$ python -q
>>> import numpy as np
>>> import numpy.linalg as la
>>> np.set_printoptions(precision=3, suppress=True, linewidth=200, floatmode="fixed")
>>> W0 = np.loadtxt("arr.csv", delimiter=",")
>>> print(W0)
[[ -3.954 -10.130 -17.452]
 [  1.231   6.284   9.367]
 [  0.973  -0.709  -0.193]
 [ -0.276   1.459   1.363]
 [ -2.373 -10.521 -16.029]
 [ -2.531  -7.249 -11.955]
 [  0.096   7.285   9.484]
 [ -0.632  -5.675  -8.073]
 [ -0.753   2.782   2.749]
 [ -2.590   1.115  -1.148]
 [ -0.918   2.789   2.642]
 [  0.595   0.516   1.409]]
>>> O, evecs = la.qr(W0[:, :1])[0], la.qr(W0[:, 1:])[0]
>>> s = la.svd(O.T @ evecs, compute_uv=False)
>>> print(np.degrees(np.arccos(s.clip(0, 1))))
[4.245]
>>> print(round(la.norm(O @ O.T - evecs @ evecs.T, 2), 3))
1.0
>>> print(s)
[0.997]
>>> print((s > 0.9).sum())
1
>>> basis = W0[[1, 3]].astype(float)
>>> for _ in range(6):
...     lab = la.norm(W0[:, None] - basis, axis=-1).argmin(axis=1)
...     basis = np.array([W0[lab == j].mean(axis=0) for j in range(2)])
... 
>>> print(lab)
[1 0 0 0 1 1 0 1 0 0 0 0]
>>> print(basis)
[[ -0.205   2.690   3.209]
 [ -2.373  -8.394 -13.377]]
>>> print(np.bincount(lab))
[8 4]
>>> left, s, Vt = la.svd(W0)
>>> print(np.argmax(s[:-1] / (s[1:] + 1e-6)) + 1)
2
>>> print(s)
[37.329  4.784  0.250]
>>> B = left[:, :2] @ np.diag(s[:2]) @ Vt[:2]
>>> print(la.matrix_rank(W0, rtol=0.05))
2
>>> print(round(float(np.abs(W0 - B).max()), 3))
0.1
>>> print(round(la.norm(W0 - B, 2), 3), round(float(s[2]), 3))
0.25 0.25
>>> print(la.matrix_rank(B))
2
>>> s = 20 * 0.5 ** np.arange(5)
>>> O, _ = la.qr(np.array([[-0.6, -0.2, 0.5, 1.4, 0.4],
...     [-1.8, -1.7, 0.4, 0.2, 1.3],
...     [0.1, -0.2, 0.3, 0.6, -1.4],
...     [-1.9, -0.2, 1.2, -0.9, 0.7],
...     [-1.0, -1.2, 0.1, -0.3, 1.1]]))
>>> rng = np.random.default_rng(990)
>>> mat = rng.normal(size=(21, 5)) * s @ O
>>> print(mat)
[[ -8.234   9.082 -14.134  25.861  13.743]
 [ -0.270  -2.648   7.082 -16.318  -8.109]
 [  7.608   5.196   1.725 -10.902   2.943]
 [  5.457   1.867  -7.900  -8.721   1.149]
 [-17.620  -5.760 -18.364  25.736  -1.056]
 [-15.350  -9.680  -5.997   1.354 -13.132]
 [ -3.241   4.522  -9.511  13.052   7.343]
 [ -4.233   4.711 -17.440  29.666   9.620]
 [-11.649   5.138  -7.954  23.553   8.149]
 [ -1.249  -3.689   4.088  -7.473  -5.243]
 [  3.398   2.126  -0.170  -5.554  -1.043]
 [  1.624  -3.659 -12.268   0.464   2.933]
 [-17.399 -14.994  -3.622  -2.789 -17.916]
 [ -5.385  -2.039   3.545   5.993  -3.371]
 [-13.714  -9.182   3.364  -1.100 -15.023]
 [ 10.263   3.435 -10.319 -14.982  -1.366]
 [  2.015  -8.654  17.608 -29.737 -20.769]
 [  1.152   0.813   7.147  -8.255  -0.464]
 [-10.432  -7.817  -8.767  17.520  -2.355]
 [ -9.715  -1.537  -2.287  15.137  -0.029]
 [  0.135   1.516   0.146  -2.721   0.703]]
>>> C2 = np.cov(mat, rowvar=False)
>>> print(mat.std(axis=0))
[ 8.036  6.045  8.835 15.635  8.719]
>>> lab = rng.permutation(5)
>>> B = mat[:, lab] * rng.choice([-1, 1], 5)
>>> print(B)
[[-25.861  -8.234  -9.082  13.743  14.134]
 [ 16.318  -0.270   2.648  -8.109  -7.082]
 [ 10.902   7.608  -5.196   2.943  -1.725]
 [  8.721   5.457  -1.867   1.149   7.900]
 [-25.736 -17.620   5.760  -1.056  18.364]
 [ -1.354 -15.350   9.680 -13.132   5.997]
 [-13.052  -3.241  -4.522   7.343   9.511]
 [-29.666  -4.233  -4.711   9.620  17.440]
 [-23.553 -11.649  -5.138   8.149   7.954]
 [  7.473  -1.249   3.689  -5.243  -4.088]
 [  5.554   3.398  -2.126  -1.043   0.170]
 [ -0.464   1.624   3.659   2.933  12.268]
 [  2.789 -17.399  14.994 -17.916   3.622]
 [ -5.993  -5.385   2.039  -3.371  -3.545]
 [  1.100 -13.714   9.182 -15.023  -3.364]
 [ 14.982  10.263  -3.435  -1.366  10.319]
 [ 29.737   2.015   8.654 -20.769 -17.608]
 [  8.255   1.152  -0.813  -0.464  -7.147]
 [-17.520 -10.432   7.817  -2.355   8.767]
 [-15.137  -9.715   1.537  -0.029   2.287]
 [  2.721   0.135  -1.516   0.703  -0.146]]
>>> left, _, Vt = la.svd(mat.T @ B)
>>> print(lab)
[3 0 1 4 2]
>>> print(np.round(left @ Vt, 3) + 0)
[[ 0.000  1.000  0.000  0.000  0.000]
 [ 0.000  0.000 -1.000  0.000  0.000]
 [ 0.000  0.000  0.000  0.000 -1.000]
 [-1.000  0.000  0.000  0.000  0.000]
 [ 0.000  0.000  0.000  1.000  0.000]]
>>> Xc = B - B.mean(axis=0)
>>> left, s, Vt = la.svd(Xc, full_matrices=False)
>>> print(np.abs(Vt[-1]))
[0.247 0.268 0.569 0.733 0.073]
>>> print(np.abs(left[:, 0]).argmax())
16
>>> print(round(float((s ** 2).sum() ** 2 / (s ** 4).sum()), 3))
1.818
>>> lab = mat[:, 1] > np.median(mat[:, 1])
>>> f = mat[lab].mean(axis=0) - mat[~lab].mean(axis=0)
>>> print(f)
[ 8.020 10.173 -4.421  3.301 11.720]
>>> print(((mat - mat.mean(axis=0)) @ f > 0).astype(int))
[1 0 1 1 1 0 1 1 1 0 1 1 0 0 0 1 0 1 0 1 1]
>>> print(np.argsort(-np.abs(f).round(6), kind="stable"))
[4 1 0 2 3]
>>> dist = la.norm(mat[:, None] - mat[None], axis=-1)
>>> print(dist[18].round(6).argsort(kind="stable")[:4])
[18 19  4  8]
>>> print(dist.shape)
(21, 21)
>>> print(la.matrix_rank(dist ** 2))
7
>>> print(dist.mean(axis=1).argmax())
16
>>> print(dist[:5, :5])
[[ 0.000 53.923 44.561 40.409 23.351]
 [53.923  0.000 17.429 20.520 52.692]
 [44.561 17.429  0.000 10.784 50.182]
 [40.409 20.520 10.784  0.000 43.501]
 [23.351 52.692 50.182 43.501  0.000]]
>>> print(np.flatnonzero(dist[18] < dist.mean() / 2))
[18 19]
>>> data = np.array([[0, 2, 1, -3, -2],
...     [-2, 0, -2, -1, -2],
...     [-1, 2, 0, 1, 2],
...     [3, 1, -1, 0, 0],
...     [2, 2, -2, 0, 0]])
>>> print(data)
[[ 0  2  1 -3 -2]
 [-2  0 -2 -1 -2]
 [-1  2  0  1  2]
 [ 3  1 -1  0  0]
 [ 2  2 -2  0  0]]
>>> # skew-symmetric
>>> print(data @ data)
[[-18  -5   3  -1  -2]
 [ -5 -13   3   4   0]
 [  3   3 -10   1  -2]
 [ -1   4   1 -11 -10]
 [ -2   0  -2 -10 -12]]
>>> la.determinant(data)
Traceback (most recent call last):
  File "<python-input-58>", line 1, in <module>
    la.determinant(data)
    ^^^^^^^^^^^^^^
AttributeError: module 'numpy.linalg' has no attribute 'determinant'
>>> print(np.allclose(data, data.T))
False
>>> print((data - data.T) / 2)
[[ 0.000  2.000  1.000 -3.000 -2.000]
 [-2.000  0.000 -2.000 -1.000 -2.000]
 [-1.000  2.000  0.000  1.000  2.000]
 [ 3.000  1.000 -1.000  0.000  0.000]
 [ 2.000  2.000 -2.000  0.000  0.000]]
>>> print(np.allclose(data @ data.T, data.T @ data))
True
>>> Xc = mat - mat.mean(axis=0)
>>> left, s, Vt = la.svd(Xc, full_matrices=False)
>>> print(np.searchsorted(np.cumsum(s ** 2) / (s ** 2).sum(), 0.9) + 1)
2
>>> print(np.abs(left[:, 0]).argmax())
16
>>> print(np.round(Xc.mean(axis=0), 3) + 0)
[0.000 0.000 0.000 0.000 0.000]
>>> print(la.matrix_rank(Xc))
5
>>> x0 = np.array([2, 0, -2, 0, -5])
>>> print(round(la.det(data), 3))
-0.0
>>> print(np.round(la.svd(data, compute_uv=False), 3) + 0)
[4.749 4.749 3.073 3.073 0.000]
>>> O = la.solve(np.eye(5) - data, np.eye(5) + data)
>>> print(round(la.det(O), 3))
1.0
>>> rank = la.matrix_rank(data)
>>> print(rank)
4
>>> ns = la.svd(data)[2][rank:].T
>>> print([int(la.matrix_rank(np.delete(data, i, axis=0))) for i in range(5)])
[3, 4, 4, 4, 4]
>>> print([int(la.matrix_rank(data[:i])) for i in range(1, len(data) + 1)])
[1, 2, 3, 4, 4]
>>> print(np.allclose(data @ ns, 0))
True
>>> print(ns @ ns.T)
[[ 0.000  0.000  0.000  0.000  0.000]
 [ 0.000  0.075  0.075  0.188 -0.169]
 [ 0.000  0.075  0.075  0.188 -0.169]
 [ 0.000  0.188  0.188  0.469 -0.423]
 [ 0.000 -0.169 -0.169 -0.423  0.380]]
>>> print(ns[:, 0] / ns[np.abs(ns[:, 0]).round(6).argmax(), 0])
[ 0.000  0.400  0.400  1.000 -0.900]
>>> feats = np.diag(10 * np.array([0, 2, 3, 0])) + np.array([[3, 0, 2, 2], [2, 2, 0, 2], [3, 3, 3, 0], [3, 2, 1, 1]])
>>> print(feats)
[[ 3  0  2  2]
 [ 2 22  0  2]
 [ 3  3 33  0]
 [ 3  2  1  1]]
>>> x0 = np.array([1, 1, -1])
>>> target = W0 @ x0
>>> print(target)
[ 3.368 -1.852  0.457 -0.180  3.135  2.175 -2.103  1.766 -0.720 -0.327 -0.771 -0.298]
>>> try:
...     la.solve(W0, target)
... except la.LinAlgError as e:
...     print(e)
... 
Last 2 dimensions of the array must be square
>>> print(np.round(la.pinv(W0) @ W0, 3) + 0)
[[1.000 0.000 0.000]
 [0.000 1.000 0.000]
 [0.000 0.000 1.000]]
>>> print(la.lstsq(W0, target)[0])
[ 1.000  1.000 -1.000]
>>> target = target + 0.3 * rng.normal(size=12)
>>> print(target)
[ 3.073 -1.703  0.346 -0.365  2.645  2.080 -1.678  1.439 -0.688 -0.497 -0.764 -0.415]
>>> beta, *_ = la.lstsq(W0, target)
>>> print(np.round(W0.T @ (target - W0 @ beta), 3) + 0)
[0.000 0.000 0.000]
>>> print(beta.round())
[ 1.000  1.000 -1.000]
>>> print(beta)
[ 0.828  0.805 -0.824]
>>> W1 = np.array([[3, -9, 3, 9, 9, 6],
...     [-1, 7, -5, 6, -5, 1],
...     [0, 9, 8, -4, -8, 5],
...     [5, 5, -3, 0, 0, 1]])
>>> beta = np.array([-1, -1, 0, 2, 2, -2])
>>> act = np.maximum(feats @ W1 + beta, 0)
>>> print((act > 0).mean(axis=0))
[0.750 0.500 0.750 0.750 0.500 1.000]
>>> basis = np.array([[0, 3, 2], [3, 0, 0], [1, 3, 1], [1, 2, 3], [1, 3, 1], [3, 0, 1]])
>>> print(act @ basis)
[[ 137  192  159]
 [ 689  304  490]
 [1680  789  452]
 [ 124  152  172]]
>>> print((act @ basis).round(6).argmax(axis=1))
[1 0 0 2]
>>> O, evecs = la.qr(feats[:, :3])[0], la.qr(feats[:, 3:])[0]
>>> s = la.svd(O.T @ evecs, compute_uv=False)
>>> print(s)
[0.963]
>>> print(round(float(la.norm(O @ O.T - evecs @ evecs.T, 2)), 3))
1.0
>>> print((s > 0.9).sum())
1
>>> print(np.degrees(np.arccos(s.clip(0, 1))))
[15.537]
>>> lab = rng.permutation(4)
>>> print(lab)
[2 1 3 0]
>>> B = feats[lab][:, lab]
>>> print(np.diag(B))
[33 22  1  3]
>>> print(B)
[[33  3  0  3]
 [ 0 22  2  2]
 [ 1  2  1  3]
 [ 2  0  2  3]]
>>> lab = rng.permutation(4)
>>> B = feats[:, lab] * rng.choice([-1, 1], 4)
>>> print(B)
[[ -3   0  -2  -2]
 [ -2 -22  -2   0]
 [ -3  -3   0 -33]
 [ -3  -2  -1  -1]]
>>> left, _, Vt = la.svd(feats.T @ B)
>>> print(np.round(la.lstsq(feats, B)[0], 3) + 0)
[[-1.000  0.000  0.000  0.000]
 [ 0.000 -1.000  0.000  0.000]
 [ 0.000  0.000  0.000 -1.000]
 [ 0.000  0.000 -1.000  0.000]]
>>> X = -2 * np.eye(6) + np.ones((6, 6))
>>> print(X)
[[-1.000  1.000  1.000  1.000  1.000  1.000]
 [ 1.000 -1.000  1.000  1.000  1.000  1.000]
 [ 1.000  1.000 -1.000  1.000  1.000  1.000]
 [ 1.000  1.000  1.000 -1.000  1.000  1.000]
 [ 1.000  1.000  1.000  1.000 -1.000  1.000]
 [ 1.000  1.000  1.000  1.000  1.000 -1.000]]
>>> # symmetric
>>> evals, evecs = la.eigh(X)
>>> x0 = np.array([4, -2, -5, 0, 1, -5])
>>> print(round(float(x0 @ X @ x0 / (x0 @ x0)), 3), np.round(evals[0], 3), round(evals[-1], 3))
-1.31 -2.0 4.0
>>> print(evecs * np.maximum(evals, 0) @ evecs.T)
[[0.667 0.667 0.667 0.667 0.667 0.667]
 [0.667 0.667 0.667 0.667 0.667 0.667]
 [0.667 0.667 0.667 0.667 0.667 0.667]
 [0.667 0.667 0.667 0.667 0.667 0.667]
 [0.667 0.667 0.667 0.667 0.667 0.667]
 [0.667 0.667 0.667 0.667 0.667 0.667]]
>>> print(np.abs(X).sum(axis=1).max(), round(np.abs(evals).max(), 3))
6.0 4.0
>>> print(x0 @ X @ x0)
-93.0
>>> M = np.array([[-1, 6, -6], [-3, -12, 12], [-8, 3, -3], [-7, 12, -12], [0, -15, 15]])
>>> print(M)
[[ -1   6  -6]
 [ -3 -12  12]
 [ -8   3  -3]
 [ -7  12 -12]
 [  0 -15  15]]
>>> print(np.round(M @ la.pinv(M) @ M, 3) + 0)
[[ -1.000   6.000  -6.000]
 [ -3.000 -12.000  12.000]
 [ -8.000   3.000  -3.000]
 [ -7.000  12.000 -12.000]
 [  0.000 -15.000  15.000]]
>>> print(round(float(np.trace(la.pinv(M) @ M)), 3))
2.0
>>> B = X / la.norm(X, axis=1, keepdims=True)
>>> C2 = B @ B.T
>>> print(C2)
[[1.000 0.333 0.333 0.333 0.333 0.333]
 [0.333 1.000 0.333 0.333 0.333 0.333]
 [0.333 0.333 1.000 0.333 0.333 0.333]
 [0.333 0.333 0.333 1.000 0.333 0.333]
 [0.333 0.333 0.333 0.333 1.000 0.333]
 [0.333 0.333 0.333 0.333 0.333 1.000]]
>>> print(round(np.degrees(np.arccos(np.clip(C2[5, 2], -1, 1))), 3))
70.529
>>> A = np.array([[0, -5, 0, 10], [0, -1, 0, 2]])
>>> # row 0 dominates
>>> A @ A
Traceback (most recent call last):
  File "<python-input-137>", line 1, in <module>
    A @ A
    ~~^~~
ValueError: matmul: Input operand 1 has a mismatch in its core dimension 0, with gufunc signature (n?,k),(k,m?)->(n?,m?) (size 2 is different from 4)
>>> C2 = A.T @ A
>>> print(np.round(la.svd(A, compute_uv=False) ** 2, 3) + 0)
[130.000   0.000]
>>> print(la.matrix_rank(C2))
1
>>> print(np.allclose(C2, C2.T))
True
